>>> import numpy as np
>>> np.set_printoptions(suppress=True, linewidth=100)
>>> K = np.load("arr.npy")
>>> K.round(3)
array([[0.345, 0.   , 0.172, 0.069, 0.241, 0.034, 0.138],
       [0.056, 0.278, 0.   , 0.222, 0.111, 0.139, 0.194],
       [0.036, 0.214, 0.321, 0.   , 0.214, 0.179, 0.036],
       [0.14 , 0.1  , 0.14 , 0.2  , 0.14 , 0.12 , 0.16 ],
       [0.167, 0.042, 0.125, 0.25 , 0.083, 0.083, 0.25 ],
       [0.281, 0.156, 0.031, 0.188, 0.156, 0.156, 0.031],
       [0.138, 0.034, 0.207, 0.138, 0.172, 0.276, 0.034]])
>>> round(np.abs(np.linalg.eigvals(K)).max(), 3)
np.float64(1.0)
>>> np.allclose(K, K.T)
False
>>> np.round(np.sort(np.abs(np.linalg.eigvals(K))), 3)
array([0.047, 0.068, 0.162, 0.162, 0.273, 0.273, 1.   ])
>>> round(np.trace(K), 3)
np.float64(1.418)
>>> round(float(np.linalg.det(K)), 3)
-0.0
>>> W0 = np.array([[-1, -3, -5, 1, -5, -4, 2, -5],
...     [-1, -2, -3, 3, -1, 1, 2, 4],
...     [2, 0, -1, 2, -1, -5, -3, 3],
...     [-1, 0, 4, -5, 5, 0, 1, -3]])
>>> W0
array([[-1, -3, -5,  1, -5, -4,  2, -5],
       [-1, -2, -3,  3, -1,  1,  2,  4],
       [ 2,  0, -1,  2, -1, -5, -3,  3],
       [-1,  0,  4, -5,  5,  0,  1, -3]])
>>> r0, v = W0[0], W0[1]
>>> r0 @ r0
np.int64(106)
>>> pr = (r0 @ v) / (r0 @ r0) * r0
>>> np.outer(r0, v)
array([[  1,   2,   3,  -3,   1,  -1,  -2,  -4],
       [  3,   6,   9,  -9,   3,  -3,  -6, -12],
       [  5,  10,  15, -15,   5,  -5, -10, -20],
       [ -1,  -2,  -3,   3,  -1,   1,   2,   4],
       [  5,  10,  15, -15,   5,  -5, -10, -20],
       [  4,   8,  12, -12,   4,  -4,  -8, -16],
       [ -2,  -4,  -6,   6,  -2,   2,   4,   8],
       [  5,  10,  15, -15,   5,  -5, -10, -20]])
>>> t = np.radians(180)
>>> r_ = np.eye(8)
>>> r_[5, 5] = r_[4, 4] = np.cos(t)
>>> r_[5, 4], r_[4, 5] = -np.sin(t), np.sin(t)
>>> r_.round(3) + 0
array([[ 1.,  0.,  0.,  0.,  0.,  0.,  0.,  0.],
       [ 0.,  1.,  0.,  0.,  0.,  0.,  0.,  0.],
       [ 0.,  0.,  1.,  0.,  0.,  0.,  0.,  0.],
       [ 0.,  0.,  0.,  1.,  0.,  0.,  0.,  0.],
       [ 0.,  0.,  0.,  0., -1.,  0.,  0.,  0.],
       [ 0.,  0.,  0.,  0.,  0., -1.,  0.,  0.],
       [ 0.,  0.,  0.,  0.,  0.,  0.,  1.,  0.],
       [ 0.,  0.,  0.,  0.,  0.,  0.,  0.,  1.]])
>>> other = W0 @ r_.T
>>> np.allclose(W0 @ W0.T, other @ other.T)
True
>>> np.allclose(np.linalg.norm(W0, axis=1), np.linalg.norm(other, axis=1))
True
>>> other.round(3) + 0
array([[-1., -3., -5.,  1.,  5.,  4.,  2., -5.],
       [-1., -2., -3.,  3.,  1., -1.,  2.,  4.],
       [ 2.,  0., -1.,  2.,  1.,  5., -3.,  3.],
       [-1.,  0.,  4., -5., -5.,  0.,  1., -3.]])
>>> round(float(np.linalg.det(r_)), 3), np.trace(r_)
(1.0, np.float64(4.0))
>>> np.abs(other - W0).max(axis=0)
array([ 0.,  0.,  0.,  0., 10., 10.,  0.,  0.])
>>> np.round(np.linalg.svd(W0, compute_uv=False), 3), np.round(np.linalg.svd(other, compute_uv=False), 3)
(array([12.152,  8.962,  6.442,  3.394]), array([12.152,  8.962,  6.442,  3.394]))
>>> other = np.array([[5, 3], [2, 4], [2, 4], [4, 4], [5, 2], [5, 2], [1, 4], [2, 0]])
>>> np.linalg.matrix_rank(np.vstack([W0, other.T]))
np.int64(6)
>>> np.einsum("ik,kj->ji", W0, other)
array([[-70,   7, -11,   3],
       [-41,  -3, -14,   7]])
>>> np.einsum("ij->j", W0)
array([-1, -5, -5,  1, -2, -8,  2, -1])
>>> np.vstack([W0, other.T]).shape
(6, 8)
>>> W0 @ other
array([[-70, -41],
       [  7,  -3],
       [-11, -14],
       [  3,   7]])
>>> np.einsum("ik,kj->ij", W0, other)
array([[-70, -41],
       [  7,  -3],
       [-11, -14],
       [  3,   7]])
>>> np.linalg.matrix_rank(W0 @ other)
np.int64(2)
>>> X = np.loadtxt("out18.csv", delimiter=",")
>>> X
array([[3., 6., 0.],
       [9., 7., 0.],
       [0., 0., 8.]])
>>> other = X / np.linalg.norm(X, axis=1, keepdims=True)
>>> C2 = other @ other.T
>>> (np.abs(C2) > 0.9).astype(int)
array([[1, 1, 0],
       [1, 1, 0],
       [0, 0, 1]])
>>> other = np.linalg.inv(X)
>>> np.round(X @ other, 3) + 0
array([[1., 0., 0.],
       [0., 1., 0.],
       [0., 0., 1.]])
>>> np.round(np.linalg.inv(other), 3)
array([[3., 6., 0.],
       [9., 7., 0.],
       [0., 0., 8.]])
>>> np.round(np.linalg.norm(X) ** 2 / np.linalg.norm(X, 2) ** 2, 3)
np.float64(1.418)
>>> X[0] @ X[1]
np.float64(69.0)
>>> round(float(np.linalg.norm(X, 2)), 3)
12.982
>>> round(np.linalg.norm(X, 1), 3), round(np.linalg.norm(X, np.inf), 3)
(np.float64(13.0), np.float64(16.0))
>>> np.linalg.norm(X, axis=1).argmax()
np.int64(1)
>>> np.round(np.linalg.norm(X[0] - X[1]), 3)
np.float64(6.083)
>>> np.round(np.linalg.norm(X, axis=0), 3)
array([9.487, 9.22 , 8.   ])
>>> np.round(np.linalg.norm(X, axis=1), 3)
array([ 6.708, 11.402,  8.   ])
